>>> import numpy as np
>>> np.set_printoptions(precision=2, suppress=True, linewidth=140, sign=" ")
>>> arr = np.array([[8, 6, 8, 6, 8],
...     [-1, -3, -1, -3, -1],
...     [-7, -9, -7, -9, -7],
...     [-3, -5, -3, -5, -3]])
>>> # columns 0 and 2 are equal
>>> gram = arr.T @ arr
>>> print(np.linalg.matrix_rank(gram))
2
>>> print(np.round(np.linalg.svd(arr, compute_uv=False) ** 2, 2) + 0)
[ 653.26   17.74    0.      0.  ]
>>> print((arr @ arr.T).shape)
(4, 4)
>>> print(np.round(np.linalg.eigvalsh(gram)[::-1], 2) + 0)
[ 653.26   17.74    0.      0.      0.  ]
>>> F = np.loadtxt("layer14.csv", delimiter=",")
>>> print(F)
[[ 0.  0.  0.  2.  1.]
 [ 0.  0.  0. -2. -3.]
 [ 0.  0.  2.  0.  1.]
 [ 0.  0.  0.  0.  0.]
 [ 0. -1.  0. -2.  1.]
 [ 0. -2.  0.  0.  0.]
 [ 0.  0.  0.  0.  1.]]
>>> w1 = np.array([[-1, -1], [1, -2], [0, -2], [1, 2], [0, -1]])
>>> coef = np.array([0, 2])
>>> hid = np.maximum(F @ w1 + coef, 0)
>>> print((hid > 0).astype(int))
[[ 1  1]
 [ 0  1]
 [ 0  0]
 [ 0  1]
 [ 0  0]
 [ 0  1]
 [ 0  1]]
>>> print(np.linalg.matrix_rank(hid))
2
>>> print(hid)
[[ 2.  5.]
 [ 0.  1.]
 [ 0.  0.]
 [ 0.  2.]
 [ 0.  0.]
 [ 0.  6.]
 [ 0.  1.]]
>>> W2 = np.array([[-4, 8, -4], [-5, -8, 8]])
>>> print(hid @ W2)
[[-33. -24.  32.]
 [ -5.  -8.   8.]
 [  0.   0.   0.]
 [-10. -16.  16.]
 [  0.   0.   0.]
 [-30. -48.  48.]
 [ -5.  -8.   8.]]
>>> print((hid @ W2).round(6).argmax(axis=1))
[ 2  2  0  2  0  2  2]
>>> print(w1 @ W2)
[[  9   0  -4]
 [  6  24 -20]
 [ 10  16 -16]
 [-14  -8  12]
 [  5   8  -8]]
>>> W0 = np.load("mat.npy")
>>> print(W0)
[[ 1  0  0  0  0  0  0  0]
 [ 2  1  0  0  0  0  0  0]
 [ 2  3  1  0  0  0  0  0]
 [-3 -3 -2  1  0  0  0  0]
 [ 3 -2 -2 -1  1  0  0  0]
 [-2  1  2  2 -2  1  0  0]
 [ 2  2  2 -1 -2 -1  1  0]
 [-3  2 -1  3 -3  1  3  1]]
>>> print(np.trace(W0))
8
>>> print((W0 - W0.T) / 2)
[[ 0.  -1.  -1.   1.5 -1.5  1.  -1.   1.5]
 [ 1.   0.  -1.5  1.5  1.  -0.5 -1.  -1. ]
 [ 1.   1.5  0.   1.   1.  -1.  -1.   0.5]
 [-1.5 -1.5 -1.   0.   0.5 -1.   0.5 -1.5]
 [ 1.5 -1.  -1.  -0.5  0.   1.   1.   1.5]
 [-1.   0.5  1.   1.  -1.   0.   0.5 -0.5]
 [ 1.   1.   1.  -0.5 -1.  -0.5  0.  -1.5]
 [-1.5  1.  -0.5  1.5 -1.5  0.5  1.5  0. ]]
>>> print(np.linalg.matrix_power(W0, 3))
[[  1   0   0   0   0   0   0   0]
 [  6   1   0   0   0   0   0   0]
 [ 24   9   1   0   0   0   0   0]
 [-51 -27  -6   1   0   0   0   0]
 [ -8  -9   0  -3   1   0   0   0]
 [-22   9   2  12  -6   1   0   0]
 [ 65  50  14  -5   0  -3   1   0]
 [-51  40  27  17 -27  -6   9   1]]
>>> print(np.allclose(W0, W0.T))
False
>>> print(np.allclose(W0 @ W0.T, W0.T @ W0))
False
>>> assert W0 == W0.T
Traceback (most recent call last):
  File "<python-input-28>", line 1, in <module>
    assert W0 == W0.T
           ^^^^^^^^^^
ValueError: The truth value of an array with more than one element is ambiguous. Use a.any() or a.all()
>>> print(round(np.abs(np.linalg.eigvals(W0)).max(), 2))
1.0
>>> print(round(float(np.linalg.det(W0)), 2))
1.0
>>> rng = np.random.default_rng(253595)
>>> lab = rng.permutation(8)
>>> print(lab)
[ 1  7  5  3  0  6  4  2]
>>> other = W0[lab][:, lab]
>>> print(np.allclose(other, W0))
False
>>> print(other)
[[ 1  0  0  0  2  0  0  0]
 [ 2  1  1  3 -3  3 -3 -1]
 [ 1  0  1  2 -2  0 -2  2]
 [-3  0  0  1 -3  0  0 -2]
 [ 0  0  0  0  1  0  0  0]
 [ 2  0 -1 -1  2  1 -2  2]
 [-2  0  0 -1  3  0  1 -2]
 [ 3  0  0  0  2  0  0  1]]
>>> print(np.trace(other))
8
>>> f = np.array([-7, -7, -8])
>>> print(np.convolve(W0[2], f))
[-14 -35 -44 -31  -8   0   0   0   0   0]
>>> print(np.correlate(W0[2], W0[6], "full"))
[ 0  2  1 -6 -9 -1  9 12  8  2  0  0  0  0  0]
>>> print(np.cross(W0[2, :3], W0[6, :3]))
[ 4 -2 -2]
>>> gram = W0.T @ W0
>>> print(np.round(np.linalg.eigvalsh(gram)[::-1], 2) + 0)
[ 67.37  53.23  13.3    5.09   2.71   0.29   0.01   0.  ]
>>> J = np.array([[4, 0, 4, 0], [0, 1, 0, 1], [4, 0, 4, 0], [0, 1, 0, 1]])
>>> # looks like rank 2
>>> Uu, sigma, Vh = np.linalg.svd(J)
>>> print(sigma.round(2) + 0)
[ 8.  2.  0.  0.]
>>> other = Uu[:, :2] @ np.diag(sigma[:2]) @ Vh[:2]
>>> print(round(np.linalg.norm(J - other) / np.linalg.norm(J), 2))
0.0
>>> print(np.linalg.matrix_rank(other))
2
>>> print(np.round(np.abs(J - other).max(), 2))
0.0
>>> print(round(float(np.linalg.norm(J - other, 2)), 2), round(sigma[2], 2))
0.0 0.0
